In [1]: import numpy as np

In [2]: import numpy.linalg as la

In [3]: np.set_printoptions(precision=3, suppress=True, linewidth=140)

In [4]: m1 = np.load("dump.npy")

In [5]: print(m1)
[[0 0 0 1 0]
 [0 0 1 0 1]
 [0 1 0 1 1]
 [1 0 1 0 1]
 [0 1 1 1 0]]

In [6]: print(np.trace(m1))
0

In [7]: print(np.sort(np.abs(la.eigvals(m1))))
[0.589 0.724 1.    1.776 2.641]

In [8]: print((m1 + m1.T) / 2)
[[0. 0. 0. 1. 0.]
 [0. 0. 1. 0. 1.]
 [0. 1. 0. 1. 1.]
 [1. 0. 1. 0. 1.]
 [0. 1. 1. 1. 0.]]

In [9]: print(la.matrix_power(m1, 4))
[[ 3  2  6  2  6]
 [ 2 10  9 12  9]
 [ 6  9 16 10 15]
 [ 2 12 10 15 10]
 [ 6  9 15 10 16]]

In [10]: other = la.inv(m1)

In [11]: print((np.abs(other) > 1e-9).astype(int))
[[0 1 0 1 0]
 [1 1 1 0 1]
 [0 1 1 0 1]
 [1 0 0 0 0]
 [0 1 1 0 1]]

In [12]: print(round(float(la.slogdet(m1)[0]), 3))
-1.0

In [13]: print(la.det(m1) * other)
[[-0.  2. -0. -2. -0.]
 [ 2.  1. -1. -0. -1.]
 [-0. -1.  1. -0. -1.]
 [-2. -0. -0. -0. -0.]
 [ 0. -1. -1.  0.  1.]]

In [14]: print(other)
[[ 0.  -1.   0.   1.   0. ]
 [-1.  -0.5  0.5  0.   0.5]
 [ 0.   0.5 -0.5  0.   0.5]
 [ 1.   0.   0.   0.   0. ]
 [-0.   0.5  0.5 -0.  -0.5]]

In [15]: print(round(float(la.det(m1) * la.det(other)), 3))
1.0

In [16]: print(m1 @ other)
[[1. 0. 0. 0. 0.]
 [0. 1. 0. 0. 0.]
 [0. 0. 1. 0. 0.]
 [0. 0. 0. 1. 0.]
 [0. 0. 0. 0. 1.]]

In [17]: print(np.allclose(other, m1.T))
False

In [18]: w, V = la.eigh(m1)

In [19]: print(np.round(V @ np.diag(w) @ V.T, 3) + 0)
[[0. 0. 0. 1. 0.]
 [0. 0. 1. 0. 1.]
 [0. 1. 0. 1. 1.]
 [1. 0. 1. 0. 1.]
 [0. 1. 1. 1. 0.]]

In [20]: print(np.round(V.T @ V, 3) + 0)
[[1. 0. 0. 0. 0.]
 [0. 1. 0. 0. 0.]
 [0. 0. 1. 0. 0.]
 [0. 0. 0. 1. 0.]
 [0. 0. 0. 0. 1.]]

In [21]: print(w)
[-1.776 -1.    -0.589  0.724  2.641]

In [22]: w, V = la.eig(m1)

In [23]: print(np.round(np.prod(w), 3))
-2.0

In [24]: print(np.all(la.eigvalsh(m1) > 0))
False

In [25]: K = np.loadtxt("w.csv", delimiter=",")

In [26]: print(K)
[[ 21. -12.  -8. -20.   4.  20.  16.]
 [-12.  14.   6.  15.  -3. -15. -12.]
 [ -8.   6.   9.  10.  -2. -10.  -8.]
 [-20.  15.  10.  30.  -5. -25. -20.]
 [  4.  -3.  -2.  -5.   6.   5.   4.]
 [ 20. -15. -10. -25.   5.  30.  20.]
 [ 16. -12.  -8. -20.   4.  20.  21.]]

In [27]: t = np.radians(72)

In [28]: Rm = np.eye(7)

In [29]: Rm[4, 4] = Rm[2, 2] = np.cos(t)

In [30]: Rm[4, 2], Rm[2, 4] = -np.sin(t), np.sin(t)

In [31]: print(Rm)
[[ 1.     0.     0.     0.     0.     0.     0.   ]
 [ 0.     1.     0.     0.     0.     0.     0.   ]
 [ 0.     0.     0.309  0.     0.951  0.     0.   ]
 [ 0.     0.     0.     1.     0.     0.     0.   ]
 [ 0.     0.    -0.951  0.     0.309  0.     0.   ]
 [ 0.     0.     0.     0.     0.     1.     0.   ]
 [ 0.     0.     0.     0.     0.     0.     1.   ]]

In [32]: other = K @ Rm.T

In [33]: print(np.allclose(K @ K.T, other @ other.T))
True

In [34]: print(other)
[[ 21.    -12.      1.332 -20.      8.845  20.     16.   ]
 [-12.     14.     -0.999  15.     -6.633 -15.    -12.   ]
 [ -8.      6.      0.879  10.     -9.178 -10.     -8.   ]
 [-20.     15.     -1.665  30.    -11.056 -25.    -20.   ]
 [  4.     -3.      5.088  -5.      3.756   5.      4.   ]
 [ 20.    -15.      1.665 -25.     11.056  30.     20.   ]
 [ 16.    -12.      1.332 -20.      8.845  20.     21.   ]]

In [35]: print(np.allclose(la.norm(K, axis=1), la.norm(other, axis=1)))
True

In [36]: feats = np.loadtxt("case6.csv", delimiter=",")

In [37]: print(feats)
[[ 1.952 -7.402 -4.788  0.459  4.139  0.342]
 [ 0.585 -2.553 -1.269 -0.431  1.423 -0.281]
 [ 1.203 -2.281 -1.749  0.093  2.154  0.009]
 [ 0.498 -2.676 -1.853 -0.008  1.247  0.12 ]
 [ 1.625 -5.214 -3.008 -0.017  2.538 -0.053]
 [-0.288  0.3   -0.005 -0.29  -0.235 -0.098]
 [-0.194  0.191 -0.201 -0.067  0.012  0.459]
 [-0.108  0.326 -0.021  0.023 -0.39  -0.207]
 [ 0.352 -0.099 -0.225 -0.036  0.056 -0.077]
 [ 2.465 -7.589 -4.883  0.111  4.555  0.043]
 [ 1.169 -5.072 -2.809 -0.129  3.343  0.415]
 [ 1.858 -4.961 -3.618 -0.19   3.449  0.201]
 [ 1.109 -5.017 -3.49   0.618  3.126 -0.454]
 [ 0.011  0.248 -0.207  0.256 -0.12   0.035]
 [ 0.492 -2.792 -1.11   0.401  1.298  0.021]
 [ 1.467 -2.726 -1.266 -0.106  0.555 -0.333]
 [ 1.683 -7.409 -5.102  0.367  4.431 -0.419]
 [ 0.579 -3.087 -2.004  0.213  1.684  0.288]
 [ 0.145 -3.334 -1.598 -0.07   2.214 -0.5  ]
 [ 1.375 -5.311 -3.501 -0.021  2.486 -0.162]
 [ 1.999 -8.018 -4.235  0.559  4.856 -0.033]
 [-0.139 -0.004 -0.094  0.206 -0.107  0.341]
 [ 2.204 -8.081 -4.741  0.414  4.934  0.138]
 [ 1.344 -5.04  -3.508  0.388  3.007 -0.471]
 [ 2.631 -7.984 -4.591  0.605  4.293 -0.14 ]
 [ 0.786  0.091 -0.421  0.357  0.294  0.648]
 [ 1.923 -5.477 -2.846  0.771  3.445  0.223]
 [ 0.728 -4.78  -3.324  0.216  2.918 -0.746]]

In [38]: rng = np.random.default_rng(73966)

In [39]: lab = rng.permutation(6)

In [40]: other = feats[:, lab] * rng.choice([-1, 1], 6)

In [41]: print(other)
[[-0.342 -1.952 -7.402 -0.459 -4.139 -4.788]
 [ 0.281 -0.585 -2.553  0.431 -1.423 -1.269]
 [-0.009 -1.203 -2.281 -0.093 -2.154 -1.749]
 [-0.12  -0.498 -2.676  0.008 -1.247 -1.853]
 [ 0.053 -1.625 -5.214  0.017 -2.538 -3.008]
 [ 0.098  0.288  0.3    0.29   0.235 -0.005]
 [-0.459  0.194  0.191  0.067 -0.012 -0.201]
 [ 0.207  0.108  0.326 -0.023  0.39  -0.021]
 [ 0.077 -0.352 -0.099  0.036 -0.056 -0.225]
 [-0.043 -2.465 -7.589 -0.111 -4.555 -4.883]
 [-0.415 -1.169 -5.072  0.129 -3.343 -2.809]
 [-0.201 -1.858 -4.961  0.19  -3.449 -3.618]
 [ 0.454 -1.109 -5.017 -0.618 -3.126 -3.49 ]
 [-0.035 -0.011  0.248 -0.256  0.12  -0.207]
 [-0.021 -0.492 -2.792 -0.401 -1.298 -1.11 ]
 [ 0.333 -1.467 -2.726  0.106 -0.555 -1.266]
 [ 0.419 -1.683 -7.409 -0.367 -4.431 -5.102]
 [-0.288 -0.579 -3.087 -0.213 -1.684 -2.004]
 [ 0.5   -0.145 -3.334  0.07  -2.214 -1.598]
 [ 0.162 -1.375 -5.311  0.021 -2.486 -3.501]
 [ 0.033 -1.999 -8.018 -0.559 -4.856 -4.235]
 [-0.341  0.139 -0.004 -0.206  0.107 -0.094]
 [-0.138 -2.204 -8.081 -0.414 -4.934 -4.741]
 [ 0.471 -1.344 -5.04  -0.388 -3.007 -3.508]
 [ 0.14  -2.631 -7.984 -0.605 -4.293 -4.591]
 [-0.648 -0.786  0.091 -0.357 -0.294 -0.421]
 [-0.223 -1.923 -5.477 -0.771 -3.445 -2.846]
 [ 0.746 -0.728 -4.78  -0.216 -2.918 -3.324]]

In [42]: left, _, VT = la.svd(feats.T @ other)

In [43]: print(lab)
[5 0 1 3 4 2]

In [44]: print(np.round(left @ VT, 3) + 0)
[[ 0. -1.  0.  0.  0.  0.]
 [ 0.  0.  1.  0.  0.  0.]
 [ 0.  0.  0.  0.  0.  1.]
 [ 0.  0.  0. -1.  0.  0.]
 [ 0.  0.  0.  0. -1.  0.]
 [-1.  0.  0.  0.  0.  0.]]

In [45]: print(np.round(la.lstsq(feats, other)[0], 3) + 0)
[[ 0. -1.  0.  0.  0.  0.]
 [ 0.  0.  1.  0.  0.  0.]
 [ 0.  0.  0.  0.  0.  1.]
 [ 0.  0.  0. -1.  0.  0.]
 [ 0.  0.  0.  0. -1.  0.]
 [-1.  0.  0.  0.  0.  0.]]

In [46]: arr = np.tril(np.array([[-1, 0, 2, -1], [3, -1, 1, -2], [-3, -3, 3, 2], [3, 1, 2, 0]]), -1) + np.eye(4, dtype=int)

In [47]: print(arr)
[[ 1  0  0  0]
 [ 3  1  0  0]
 [-3 -3  1  0]
 [ 3  1  2  1]]

In [48]: print(la.matrix_rank(arr, rtol=0.1))
3

In [49]: print(np.abs(la.svd(arr)[2][-1]))
[0.054 0.193 0.425 0.883]

In [50]: print(la.cond(arr) > 100)
False

In [51]: E = np.array([[1, 0, 0, 0, 0],
    ...:     [0, 0, 1, 0, 0],
    ...:     [0, 1, 0, 0, 0],
    ...:     [0, 0, 0, 0, 1],
    ...:     [0, 0, 0, 1, 0]])

In [52]: # columns are unit length and at right angles

In [53]: print(np.sort(np.abs(la.eigvals(E))))
[1. 1. 1. 1. 1.]

In [54]: print(np.allclose(E, E.T))
True

In [55]: print(E @ E)
[[1 0 0 0 0]
 [0 1 0 0 0]
 [0 0 1 0 0]
 [0 0 0 1 0]
 [0 0 0 0 1]]

In [56]: print((E + E.T) / 2)
[[1. 0. 0. 0. 0.]
 [0. 0. 1. 0. 0.]
 [0. 1. 0. 0. 0.]
 [0. 0. 0. 0. 1.]
 [0. 0. 0. 1. 0.]]

In [57]: print(np.round(np.abs(la.eigvals(E)).max(), 3))
1.0

In [58]: print(np.trace(E))
1
